$ python3 -q
>>> import numpy as np
>>> np.set_printoptions(precision=2, suppress=True, linewidth=140)
>>> def tidy(a):
...     return np.round(a, 2) + 0
... 
>>> rng = np.random.default_rng(59)
>>> z = rng.integers(0, 2, 4)
>>> F = (z[:, None] == z) * -2 + np.eye(4)
>>> print(F)
[[-1. -2. -2. -2.]
 [-2. -1. -2. -2.]
 [-2. -2. -1. -2.]
 [-2. -2. -2. -1.]]
>>> # equal to its transpose
>>> print(F.ravel(order="F"))
[-1. -2. -2. -2. -2. -1. -2. -2. -2. -2. -1. -2. -2. -2. -2. -1.]
>>> print(F.reshape(2, -1))
[[-1. -2. -2. -2. -2. -1. -2. -2.]
 [-2. -2. -1. -2. -2. -2. -2. -1.]]
>>> T = F.reshape(4, 2, -1)
>>> print(T.transpose(1, 0, 2))
[[[-1. -2.]
  [-2. -1.]
  [-2. -2.]
  [-2. -2.]]

 [[-2. -2.]
  [-2. -2.]
  [-1. -2.]
  [-2. -1.]]]
>>> print(T[:, 0])
[[-1. -2.]
 [-2. -1.]
 [-2. -2.]
 [-2. -2.]]
>>> w, vecs = np.linalg.eig(F)
>>> print(tidy(np.sort(np.linalg.eigvals(F.T))))
[-7.  1.  1.  1.]
>>> print(tidy(np.sort(np.linalg.eigvals(F @ F))))
[ 1.  1.  1. 49.]
>>> print(tidy(np.prod(w)))
-7.0
>>> w, vecs = np.linalg.eigh(F)
>>> vec = np.array([3, 2, -2, -3])
>>> print(tidy(vecs * np.abs(w) @ vecs.T))
[[2.5 1.5 1.5 1.5]
 [1.5 2.5 1.5 1.5]
 [1.5 1.5 2.5 1.5]
 [1.5 1.5 1.5 2.5]]
>>> print(tidy(np.linalg.eigvalsh(F[1:, 1:])))
[-5.  1.  1.]
>>> print(tidy(vecs * np.maximum(w, 0) @ vecs.T))
[[ 0.75 -0.25 -0.25 -0.25]
 [-0.25  0.75 -0.25 -0.25]
 [-0.25 -0.25  0.75 -0.25]
 [-0.25 -0.25 -0.25  0.75]]
>>> r0 = np.array([-5, -1, -1, 0])
>>> B = F + np.outer(r0, np.eye(4)[1])
>>> print(np.linalg.matrix_rank(B - F))
1
>>> B = F[0, 0] * F[1:] - np.outer(F[1:, 0], F[0])
>>> print(B)
[[ 0. -3. -2. -2.]
 [ 0. -2. -3. -2.]
 [ 0. -2. -2. -3.]]
>>> print(F[:, 0] / F[0, 0])
[1. 2. 2. 2.]
>>> print(np.flatnonzero(~B.round(6).any(axis=1)))
[]
>>> m1 = np.array([[1, 0, 2, 0, 2, 2, 1, 2, 0, 0, 0, 2],
...     [2, 1, 2, 0, 0, 0, 0, 0, 0, 1, 0, 2],
...     [2, 2, 1, 0, 2, 0, 2, 2, 1, 0, 2, 1],
...     [1, 2, 2, 0, 0, 0, 1, 0, 1, 2, 0, 0],
...     [1, 2, 2, 0, 2, 1, 0, 2, 2, 0, 1, 0],
...     [2, 1, 1, 2, 0, 0, 0, 2, 1, 2, 1, 2],
...     [1, 2, 2, 0, 0, 2, 1, 2, 1, 1, 2, 2]])
>>> m1[-1] = m1[0] + 4 * m1[1]
>>> print(m1)
[[ 1  0  2  0  2  2  1  2  0  0  0  2]
 [ 2  1  2  0  0  0  0  0  0  1  0  2]
 [ 2  2  1  0  2  0  2  2  1  0  2  1]
 [ 1  2  2  0  0  0  1  0  1  2  0  0]
 [ 1  2  2  0  2  1  0  2  2  0  1  0]
 [ 2  1  1  2  0  0  0  2  1  2  1  2]
 [ 9  4 10  0  2  2  1  2  0  4  0 10]]
>>> rank = np.linalg.matrix_rank(m1)
>>> print(rank)
6
>>> N = np.linalg.svd(m1)[2][rank:].T
>>> print(N.shape)
(12, 6)
>>> print(np.allclose(m1 @ N, 0))
True
>>> print([int(np.linalg.matrix_rank(m1[:, :j + 1])) for j in range(12)])
[1, 2, 3, 4, 5, 6, 6, 6, 6, 6, 6, 6]
>>> print([int(np.linalg.matrix_rank(m1[:i])) for i in range(1, len(m1) + 1)])
[1, 2, 3, 4, 5, 6, 6]
>>> X = np.diag(np.array([-3, 2, 2, -1, 2, -2, -1]))
>>> print(X)
[[-3  0  0  0  0  0  0]
 [ 0  2  0  0  0  0  0]
 [ 0  0  2  0  0  0  0]
 [ 0  0  0 -1  0  0  0]
 [ 0  0  0  0  2  0  0]
 [ 0  0  0  0  0 -2  0]
 [ 0  0  0  0  0  0 -1]]
>>> # 7 blocks once reordered
>>> r0 = np.array([2, 2])
>>> print(np.cross(X[4, :3], X[3, :3]))
[0 0 0]
>>> print(np.convolve(X[4], r0))
[0 0 0 0 4 4 0 0]
>>> vec = np.array([3, 0, -3, -3, -2, 1, 1])
>>> rhs = X @ vec
>>> beta, lr = np.zeros(7), 1 / np.linalg.norm(X, 2) ** 2
>>> for i in range(60):
...     beta -= lr * X.T @ (X @ beta - rhs)
...     if i % 10 == 0: print(i, round(np.linalg.norm(X @ beta - rhs), 2))
... 
0 5.02
10 0.87
20 0.27
30 0.08
40 0.03
50 0.01
>>> print(tidy(np.linalg.cond(X)))
3.0
>>> print(tidy(beta))
[ 3.  0. -3. -3. -2.  1.  1.]
>>> data = np.loadtxt("out6.csv", delimiter=",")
>>> print(data)
[[ 0.    0.5   1.   -1.24  0.2  -2.7   0.4  -0.4   0.5   0.8   0.  ]
 [ 1.   -0.7  -1.6  -5.7   0.   -0.6   1.6  -1.9  -0.9   1.1   0.7 ]
 [-0.1   0.8  -0.5   2.67  0.1   1.5  -0.7   0.9   1.6   0.    0.6 ]
 [-0.9   0.2   1.   -1.21 -0.5  -1.4  -0.4  -0.4  -0.5   0.5  -1.1 ]
 [ 0.2   0.4   1.5   2.09 -1.    0.2   0.6   0.7   0.1  -0.3  -1.1 ]
 [-1.    0.8  -1.2   0.6  -0.6  -1.5   0.2   0.2   1.6  -0.3  -0.8 ]
 [ 0.6  -1.5  -2.    1.47  0.8   2.    0.3   0.5   0.   -0.5  -0.2 ]
 [-1.6  -0.2  -1.1   4.13 -0.1   0.8  -0.2   1.4  -0.2   0.5   1.  ]
 [ 0.6   0.9  -0.1  -0.33 -0.1   1.5  -0.4  -0.1   1.3   0.7   0.7 ]
 [-2.    1.3   0.6  -3.55 -0.7   0.6  -0.7  -1.2   0.6   0.6   1.5 ]
 [-2.   -1.2  -0.6   0.91  0.1   0.2  -0.7   0.3  -0.8  -0.5   1.  ]
 [ 0.   -1.3   1.8   3.3  -1.2  -0.7   0.7   1.1   0.6  -1.5   0.9 ]
 [-0.1   0.4   0.3  -2.11  0.9  -0.1  -2.1  -0.7  -0.1  -0.8  -0.3 ]
 [ 1.4  -0.1   0.5  -3.7   0.6   2.5  -0.6  -1.2   0.7   2.4   0.8 ]
 [ 0.4  -0.4   1.2  -0.3  -0.1  -0.7   0.2  -0.1   1.    0.7  -0.1 ]
 [ 0.8   0.   -0.4  -0.12 -2.2   1.3   1.1   0.    0.8   2.    0.7 ]
 [-2.5   2.3   0.    1.27  0.    0.5  -0.8   0.4  -0.9  -0.5   1.1 ]
 [-0.3  -1.3   1.1  -1.82  0.5   0.7   0.7  -0.6   1.9   1.8   0.4 ]
 [-1.4   0.2   0.1  -3.94  1.6   0.4   0.7  -1.3   0.7   2.3  -0.4 ]
 [ 0.3   1.1   0.1   4.48  1.6  -0.2   0.5   1.5   0.3   0.4  -1.4 ]
 [ 0.5   3.9   1.    0.27  1.4   0.7  -0.5   0.1  -0.4  -0.9  -0.5 ]
 [-1.1   0.   -0.1  -7.52  1.2  -0.4  -2.4  -2.5   3.3   0.3  -0.5 ]
 [ 0.1  -0.6  -0.1  -2.43 -1.2  -1.3  -0.2  -0.8   0.    0.8   1.6 ]
 [ 1.    0.   -1.2  -1.52  0.9   0.4  -0.9  -0.5   1.1   2.4  -2.1 ]
 [ 1.8   0.   -1.1   0.83 -0.2   0.6   0.8   0.3  -0.2   0.1   0.  ]
 [-1.3  -0.6   0.2   0.63 -0.6  -0.8   0.2   0.2   0.7   1.2  -0.7 ]
 [ 0.5   0.5   2.4  -0.88 -0.4   0.9  -1.2  -0.3   1.2  -0.7   1.  ]
 [ 0.6   0.5   0.8   7.12  1.3  -1.    0.5   2.4  -0.3  -0.3  -0.3 ]
 [-1.3  -1.3  -1.5   0.78 -1.    0.6  -0.8   0.3   0.5  -0.7  -1.4 ]
 [-0.2  -0.1   1.1   1.21  1.   -0.9   0.8   0.4  -0.6  -0.7  -1.9 ]
 [ 1.2  -1.5  -1.4  -3.32  1.    1.5  -1.2  -1.1  -0.3  -0.2   0.1 ]
 [ 0.4   1.   -0.1  -6.24 -0.1   0.1   0.7  -2.1  -1.5   1.7   0.5 ]
 [-1.5   0.5  -0.5  -1.26  0.4   0.8  -0.6  -0.4  -0.6   0.6   0.1 ]
 [ 0.   -1.    0.    0.63  0.9  -1.4   0.7   0.2  -0.2   0.1   0.4 ]
 [-0.7   0.3  -1.2   3.61  0.1   0.3   0.6   1.2  -0.7   0.3   1.6 ]
 [-0.3   3.2   1.5  -3.   -1.5   1.8  -0.8  -1.    1.3  -0.7  -0.2 ]
 [ 0.4   0.4  -0.4   4.76  0.8  -0.5   0.3   1.6   0.5  -0.2  -0.8 ]
 [-3.   -0.7  -0.6  -4.19  0.7   0.9   0.3  -1.4  -1.9   2.   -0.9 ]
 [ 0.7   1.5  -1.8  -2.1   0.8   0.3   0.1  -0.7   1.4   0.2  -0.2 ]
 [-1.8  -1.    0.4  -2.11 -0.5  -0.5   1.2  -0.7  -1.6   1.5  -1.2 ]
 [ 0.4   0.5  -0.7   0.22  1.4  -2.2  -0.3   0.1  -0.4   1.   -0.8 ]]
>>> print(np.linalg.matrix_rank(data))
11
>>> print(tidy(np.linalg.norm(data)))
28.85
>>> print(data.shape)
(41, 11)
